% ipython --no-banner

In [1]: import numpy as np

In [2]: np.set_printoptions(precision=2, suppress=True, linewidth=100, sign=" ")

In [3]: A = np.load("out11.npy")

In [4]: A
Out[4]: 
array([[-1.,  1.,  1.,  1.,  1.],
       [ 1., -1.,  1.,  1.,  1.],
       [ 1.,  1., -1.,  1.,  1.],
       [ 1.,  1.,  1., -1.,  1.],
       [ 1.,  1.,  1.,  1., -1.]])

In [5]: # equal to its transpose

In [6]: w, V = np.linalg.eigh(A)

In [7]: V @ np.diag(w) @ V.T
Out[7]: 
array([[-1.,  1.,  1.,  1.,  1.],
       [ 1., -1.,  1.,  1.,  1.],
       [ 1.,  1., -1.,  1.,  1.],
       [ 1.,  1.,  1., -1.,  1.],
       [ 1.,  1.,  1.,  1., -1.]])

In [8]: np.linalg.eigvalsh(A @ A)
Out[8]: array([ 4.,  4.,  4.,  4.,  9.])

In [9]: np.abs(V[:, -1])
Out[9]: array([ 0.45,  0.45,  0.45,  0.45,  0.45])

In [10]: np.linalg.eigvalsh(A + 4 * np.eye(5))
Out[10]: array([ 2.,  2.,  2.,  2.,  7.])

In [11]: (w > 1e-8).sum(), (w < -1e-8).sum()
Out[11]: (np.int64(1), np.int64(4))

In [12]: w.sum(), np.trace(A)
Out[12]: (np.float64(-5.0), np.float64(-5.0))

In [13]: K = np.load("w.npy")

In [14]: K
Out[14]: 
array([[ 2,  0, -1, -1,  5],
       [ 1, -1, -2, -2,  4],
       [-2, -4, -5, -5,  1],
       [ 1, -1, -2, -2,  4],
       [-1, -3, -4, -4,  2],
       [-2, -4, -5, -5,  1],
       [ 1, -1, -2, -2,  4],
       [-2, -4, -5, -5,  1]])

In [15]: U, sig, vt = np.linalg.svd(K, full_matrices=False)

In [16]: (sig > 1e-8).sum()
Out[16]: np.int64(2)

In [17]: np.round(U.T @ U, 2) + 0
Out[17]: 
array([[ 1.,  0.,  0.,  0.,  0.],
       [ 0.,  1.,  0.,  0.,  0.],
       [ 0.,  0.,  1.,  0.,  0.],
       [ 0.,  0.,  0.,  1.,  0.],
       [ 0.,  0.,  0.,  0.,  1.]])

In [18]: U.shape, sig.shape, vt.shape
Out[18]: ((8, 5), (5,), (5, 5))

In [19]: np.abs(U[:, 0]).round(6).argmax()
Out[19]: np.int64(2)

In [20]: np.round(sig / sig[0], 2) + 0
Out[20]: array([ 1.  ,  0.47,  0.  ,  0.  ,  0.  ])

In [21]: np.cumsum(sig ** 2) / np.sum(sig ** 2)
Out[21]: array([ 0.82,  1.  ,  1.  ,  1.  ,  1.  ])

In [22]: np.allclose(U * sig @ vt, K)
Out[22]: True

In [23]: np.abs(vt[0])
Out[23]: array([ 0.13,  0.43,  0.59,  0.59,  0.33])

In [24]: J = np.array([[0, 3], [2, 0]])

In [25]: w, V = np.linalg.eig(J)

In [26]: np.prod(w)
Out[26]: np.float64(-6.0)

In [27]: w
Out[27]: array([ 2.45, -2.45])

In [28]: np.round(np.linalg.det(J.T), 2)
Out[28]: np.float64(-6.0)

In [29]: np.round(np.poly(J), 2) + 0
Out[29]: array([ 1.,  0., -6.])

In [30]: np.kron(np.eye(2, dtype=int), J)
Out[30]: 
array([[ 0,  3,  0,  0],
       [ 2,  0,  0,  0],
       [ 0,  0,  0,  3],
       [ 0,  0,  2,  0]])

In [31]: feats = np.array([[0, 0, 2, 2, 2], [2, 3, 3, 2, 2], [0, 3, 0, 3, 3]])

In [32]: # columns 3 and 4 are equal

In [33]: W = np.array([[1, 3], [0, -2], [3, -3], [-3, 1], [-2, 0]])

In [34]: beta = np.array([2, 0])

In [35]: H = np.maximum(feats @ W + beta, 0)

In [36]: (H > 0).mean(axis=0)
Out[36]: array([ 0.33,  0.  ])

In [37]: H
Out[37]: 
array([[ 0,  0],
       [ 3,  0],
       [ 0,  0]])

In [38]: (H > 0).astype(int)
Out[38]: 
array([[ 0,  0],
       [ 1,  0],
       [ 0,  0]])

In [39]: C = np.array([[4, 5, 4], [1, 6, 2]])

In [40]: H @ C
Out[40]: 
array([[  0,   0,   0],
       [ 12,  15,  12],
       [  0,   0,   0]])

In [41]: B = feats / np.linalg.norm(feats, axis=1)
Traceback (most recent call last):
  Cell In[41], line 1
    B = feats / np.linalg.norm(feats, axis=1)
ValueError: operands could not be broadcast together with shapes (3,5) (3,) 


In [42]: B = feats / np.linalg.norm(feats, axis=1, keepdims=True)

In [43]: cov = B @ B.T

In [44]: np.linalg.norm(B, axis=1)
Out[44]: array([ 1.,  1.,  1.])

In [45]: round(float(np.degrees(np.arccos(np.clip(cov[0, 2], -1, 1)))), 2)
Out[45]: 48.19

In [46]: cov
Out[46]: 
array([[ 1.  ,  0.74,  0.67],
       [ 0.74,  1.  ,  0.74],
       [ 0.67,  0.74,  1.  ]])

In [47]: (np.abs(cov) > 0.9).astype(int)
Out[47]: 
array([[ 1,  0,  0],
       [ 0,  1,  0],
       [ 0,  0,  1]])

In [48]: cov[0]
Out[48]: array([ 1.  ,  0.74,  0.67])

In [49]: np.argwhere(np.triu(np.abs(cov) > 0.95, 1))
Out[49]: array([], shape=(0, 2), dtype=int64)
